$ python -q
>>> import numpy as np
>>> import numpy.linalg as la
>>> np.set_printoptions(suppress=True, linewidth=200)
>>> tidy = lambda a: np.round(a, 2) + 0
>>> arr = np.load("sample0.npy")
>>> arr
array([[ 0.04, -0.03,  0.04,  0.04,  0.01,  0.01,  0.18, -0.05, -0.04,  0.04,  0.05, -0.17],
       [-0.64,  0.48, -0.64, -0.64, -0.16, -0.16, -2.88,  0.8 ,  0.64, -0.64, -0.8 ,  2.72],
       [-0.2 ,  0.15, -0.2 , -0.2 , -0.05, -0.05, -0.9 ,  0.25,  0.2 , -0.2 , -0.25,  0.85],
       [-0.24,  0.18, -0.24, -0.24, -0.06, -0.06, -1.08,  0.3 ,  0.24, -0.24, -0.3 ,  1.02],
       [ 0.16, -0.12,  0.16,  0.16,  0.04,  0.04,  0.72, -0.2 , -0.16,  0.16,  0.2 , -0.68],
       [ 0.36, -0.27,  0.36,  0.36,  0.09,  0.09,  1.62, -0.45, -0.36,  0.36,  0.45, -1.53],
       [ 0.28, -0.21,  0.28,  0.28,  0.07,  0.07,  1.26, -0.35, -0.28,  0.28,  0.35, -1.19],
       [ 0.04, -0.03,  0.04,  0.04,  0.01,  0.01,  0.18, -0.05, -0.04,  0.04,  0.05, -0.17],
       [-0.12,  0.09, -0.12, -0.12, -0.03, -0.03, -0.54,  0.15,  0.12, -0.12, -0.15,  0.51],
       [-0.12,  0.09, -0.12, -0.12, -0.03, -0.03, -0.54,  0.15,  0.12, -0.12, -0.15,  0.51],
       [ 0.44, -0.33,  0.44,  0.44,  0.11,  0.11,  1.98, -0.55, -0.44,  0.44,  0.55, -1.87]])
>>> # rows 0 and 7 are equal
>>> G = arr.T @ arr
>>> la.matrix_rank(G)
np.int64(1)
>>> tidy(la.eigvalsh(G)[::-1])
array([45.54,  0.  ,  0.  ,  0.  ,  0.  ,  0.  ,  0.  ,  0.  ,  0.  ,  0.  ,  0.  ,  0.  ])
>>> (arr @ arr.T).shape
(11, 11)
>>> print(tidy(la.svd(arr, compute_uv=False) ** 2))
[45.54  0.    0.    0.    0.    0.    0.    0.    0.    0.    0.  ]
>>> print(tidy(np.trace(G)), tidy((arr ** 2).sum()))
45.54 45.54
>>> tidy(arr @ la.pinv(arr) @ arr)
array([[ 0.04, -0.03,  0.04,  0.04,  0.01,  0.01,  0.18, -0.05, -0.04,  0.04,  0.05, -0.17],
       [-0.64,  0.48, -0.64, -0.64, -0.16, -0.16, -2.88,  0.8 ,  0.64, -0.64, -0.8 ,  2.72],
       [-0.2 ,  0.15, -0.2 , -0.2 , -0.05, -0.05, -0.9 ,  0.25,  0.2 , -0.2 , -0.25,  0.85],
       [-0.24,  0.18, -0.24, -0.24, -0.06, -0.06, -1.08,  0.3 ,  0.24, -0.24, -0.3 ,  1.02],
       [ 0.16, -0.12,  0.16,  0.16,  0.04,  0.04,  0.72, -0.2 , -0.16,  0.16,  0.2 , -0.68],
       [ 0.36, -0.27,  0.36,  0.36,  0.09,  0.09,  1.62, -0.45, -0.36,  0.36,  0.45, -1.53],
       [ 0.28, -0.21,  0.28,  0.28,  0.07,  0.07,  1.26, -0.35, -0.28,  0.28,  0.35, -1.19],
       [ 0.04, -0.03,  0.04,  0.04,  0.01,  0.01,  0.18, -0.05, -0.04,  0.04,  0.05, -0.17],
       [-0.12,  0.09, -0.12, -0.12, -0.03, -0.03, -0.54,  0.15,  0.12, -0.12, -0.15,  0.51],
       [-0.12,  0.09, -0.12, -0.12, -0.03, -0.03, -0.54,  0.15,  0.12, -0.12, -0.15,  0.51],
       [ 0.44, -0.33,  0.44,  0.44,  0.11,  0.11,  1.98, -0.55, -0.44,  0.44,  0.55, -1.87]])
>>> np.abs(np.diag(la.qr(arr)[1])) > 1e-9
array([ True, False, False, False, False, False, False, False, False, False, False])
>>> rk = la.matrix_rank(arr)
>>> print(rk)
1
>>> ns = la.svd(arr)[2][rk:].T
>>> np.allclose(arr @ ns, 0)
True
>>> [int(la.matrix_rank(np.delete(arr, i, axis=0))) for i in range(11)]
[1, 1, 1, 1, 1, 1, 1, 1, 1, 1, 1]
>>> la.matrix_rank(arr.T @ arr), la.matrix_rank(arr @ arr.T)
(np.int64(1), np.int64(1))
>>> left, sig, vt = la.svd(arr, full_matrices=False)
>>> left.shape, sig.shape, vt.shape
((11, 11), (11,), (11, 12))
>>> np.cumsum(sig ** 2) / np.sum(sig ** 2)
array([1., 1., 1., 1., 1., 1., 1., 1., 1., 1., 1.])
>>> print(tidy(sig))
[6.75 0.   0.   0.   0.   0.   0.   0.   0.   0.   0.  ]
>>> (sig > 1e-8).sum()
np.int64(1)
>>> np.abs(left[:, 0]).round(6).argmax()
np.int64(1)
>>> left, sig, vt = la.svd(arr)
>>> evecs = vt[:(sig > 1e-8).sum()]
>>> rng = np.random.default_rng(335807)
>>> x = arr[6] + -3 * arr[2] + rng.integers(2) * np.eye(12)[8]
>>> tidy(x)
array([ 0.88, -0.66,  0.88,  0.88,  0.22,  0.22,  3.96, -1.1 , -0.88,  0.88,  1.1 , -3.74])
>>> la.matrix_rank(np.vstack([arr, x]))
np.int64(1)
>>> M = np.load("case3.npy")
>>> print(M)
[[ 3  5  4  1  1  2  4  3  0  0  6  4]
 [ 0  5  4  4  2  5  3  1  2  2 15  0]
 [ 4  4  4  2  5  5  5  4  2  5 15  0]
 [ 1  3  2  1  4  5  3  5  2  5 15  4]
 [ 0  3  5  5  3  2  2  0  5  4  6  5]
 [ 3  0  1  1  4  0  5  4  2  0  0  3]
 [ 5  1  4  5  4  2  3  0  0  5  6  0]
 [ 1  3  3  4  0  0  1  5  1  5  0  4]
 [ 1  3  5  2  3  3  3  0  5  2  9  3]]
>>> np.abs(M).max()
np.int64(15)
>>> M.shape
(9, 12)
>>> M - M[0]
array([[ 0,  0,  0,  0,  0,  0,  0,  0,  0,  0,  0,  0],
       [-3,  0,  0,  3,  1,  3, -1, -2,  2,  2,  9, -4],
       [ 1, -1,  0,  1,  4,  3,  1,  1,  2,  5,  9, -4],
       [-2, -2, -2,  0,  3,  3, -1,  2,  2,  5,  9,  0],
       [-3, -2,  1,  4,  2,  0, -2, -3,  5,  4,  0,  1],
       [ 0, -5, -3,  0,  3, -2,  1,  1,  2,  0, -6, -1],
       [ 2, -4,  0,  4,  3,  0, -1, -3,  0,  5,  0, -4],
       [-2, -2, -1,  3, -1, -2, -3,  2,  1,  5, -6,  0],
       [-2, -2,  1,  1,  2,  1, -1, -3,  5,  2,  3, -1]])
>>> np.unravel_index(np.abs(M).argmax(), M.shape)
(np.int64(1), np.int64(10))
>>> F = np.array([[0, 1, 0, 1, 1, 0, 1],
...     [1, 0, 1, 0, 0, 1, 1],
...     [0, 1, 0, 1, 0, 0, 1],
...     [1, 0, 1, 0, 1, 1, 0],
...     [1, 0, 0, 1, 0, 0, 1],
...     [0, 1, 0, 1, 0, 0, 0],
...     [1, 1, 1, 0, 1, 0, 0]])
>>> W1 = np.array([[0, 2, 1, 0, 2],
...     [1, 1, 0, 0, 0],
...     [2, 0, 0, 2, 1],
...     [1, 0, 1, 1, 2],
...     [1, 0, 2, 0, 2],
...     [2, 0, 2, 0, 2],
...     [2, 0, 0, 0, 0]])
>>> coef = np.array([1, -3, -3, 0, -2])
>>> H = np.maximum(F @ W1 + coef, 0)
>>> (H > 0).astype(int)
array([[1, 0, 0, 1, 1],
       [1, 0, 0, 1, 1],
       [1, 0, 0, 1, 0],
       [1, 0, 1, 1, 1],
       [1, 0, 0, 1, 1],
       [1, 0, 0, 1, 0],
       [1, 0, 0, 1, 1]])
>>> la.matrix_rank(H)
np.int64(4)
>>> Z = np.array([[0, -2], [-1, 1], [2, 1], [-3, -1], [1, -1]])
>>> print(W1 @ Z)
[[ 2  1]
 [-1 -1]
 [-5 -7]
 [ 1 -4]
 [ 6 -2]
 [ 6 -4]
 [ 0 -4]]
>>> tidy(np.abs(la.eigvals(F)).max())
np.float64(3.56)
>>> tidy(la.det(F))
np.float64(0.0)
>>> print(np.allclose(F, F.T))
True
>>> np.allclose(F @ F.T, F.T @ F)
True
>>> la.matrix_power(F, 4)
array([[39, 22, 32, 19, 27, 22, 28],
       [22, 35, 16, 33, 23,  8, 30],
       [32, 16, 28, 11, 23, 19, 19],
       [19, 33, 11, 36, 18,  6, 33],
       [27, 23, 23, 18, 24, 14, 21],
       [22,  8, 19,  6, 14, 14, 13],
       [28, 30, 19, 33, 21, 13, 36]])
>>> rk = la.matrix_rank(F)
>>> rk
np.int64(6)
>>> ns = la.svd(F)[2][rk:].T
>>> print(tidy(ns[:, 0] / ns[np.abs(ns[:, 0]).round(6).argmax(), 0]))
[-0.5 -0.5  1.   0.5  0.  -0.5  0. ]
>>> la.matrix_rank(F.T @ F), la.matrix_rank(F @ F.T)
(np.int64(6), np.int64(6))
>>> print([int(la.matrix_rank(F[:, :j + 1])) for j in range(7)])
[1, 2, 3, 4, 5, 5, 6]
